$ python -q
>>> import numpy as np
>>> np.set_printoptions(suppress=True, linewidth=140)
>>> mat = np.load("a.npy")
>>> mat
array([[2., 1., 0., 0., 0.],
       [0., 2., 1., 0., 0.],
       [0., 0., 2., 1., 0.],
       [0., 0., 0., 2., 1.],
       [0., 0., 0., 0., 2.]])
>>> w, V = np.linalg.eig(mat)
>>> w
array([2., 2., 2., 2., 2.])
>>> O, V = np.linalg.qr(mat[:, :2])[0], np.linalg.qr(mat[:, 2:])[0]
>>> sig = np.linalg.svd(O.T @ V, compute_uv=False)
>>> (sig > 0.9).sum()
np.int64(0)
>>> sig.round(1) + 0
array([0.5, 0. ])
>>> np.round(np.degrees(np.arccos(sig.clip(0, 1))), 1)
array([60.2, 90. ])
>>> m1 = np.load("block11.npy")
>>> m1
array([[15,  9,  2],
       [ 9, 19,  0],
       [ 2,  0, 24]])
>>> blk = np.stack([m1, 5 * m1, m1[::-1]])
>>> np.round(np.linalg.norm(blk, axis=(1, 2)), 1)
array([ 36.5, 182.5,  36.5])
>>> blk.sum(axis=0)
array([[ 92,  54,  36],
       [ 63, 133,   0],
       [ 27,   9, 146]])
>>> np.linalg.matrix_rank(blk.reshape(3, -1))
np.int64(2)
>>> np.round(np.linalg.det(blk), 1)
array([  4820., 602500.,  -4820.])
>>> blk.shape
(3, 3, 3)
>>> (blk @ m1.T).shape
(3, 3, 3)
>>> w, V = np.linalg.eig(m1)
>>> np.round(np.prod(w), 1)
np.float64(4820.0)
>>> w.round(1)
array([ 7.6, 26.8, 23.6])
>>> np.round(np.sort(np.linalg.eigvals(m1 @ m1)), 1)
array([ 58.2, 555.3, 718.5])
>>> np.round(np.sort(np.linalg.eigvals(np.linalg.inv(m1))), 1) + 0
array([0. , 0. , 0.1])
>>> O, Rm = np.linalg.qr(mat)
>>> np.allclose(Rm.T @ Rm, mat.T @ mat)
True
>>> np.abs(np.diag(Rm))
array([2., 2., 2., 2., 2.])
>>> data = np.array([[1, 0, 1], [2, 3, 2], [3, -3, 3]])
>>> np.round(np.trace(np.linalg.pinv(data) @ data), 1)
np.float64(2.0)
>>> np.linalg.lstsq(data[:-1].T, data[-1])[2]
np.int32(2)
>>> np.unique(data.round(6), axis=0).shape
(3, 3)
>>> np.abs(np.diag(np.linalg.qr(data)[1])) > 1e-9
array([ True,  True, False])
>>> round(float(np.linalg.norm(data, 2) / np.linalg.norm(data)), 1)
0.8
>>> W0 = np.loadtxt("test4.csv", delimiter=",")
>>> W0
array([[-15.,  25.,  -6.,  13.],
       [-10.,  15.,  -5.,   7.],
       [ 16., -29.,   5., -15.],
       [ 10., -13.,   5.,  -5.]])
>>> x0 = np.array([4, -1, 2, 0, -2])
>>> target = mat @ x0
>>> b, lr = np.zeros(5), 1 / np.linalg.norm(mat, 2) ** 2
>>> for i in range(20):
...     b -= lr * mat.T @ (mat @ b - target)
...     if i % 5 == 0: print(i, round(np.linalg.norm(mat @ b - target), 1))
... 
0 4.7
5 1.2
10 0.4
15 0.2
>>> b.round(1) + 0
array([ 4., -1.,  2.,  0., -2.])
>>> round(float(np.linalg.cond(mat)), 1)
2.4
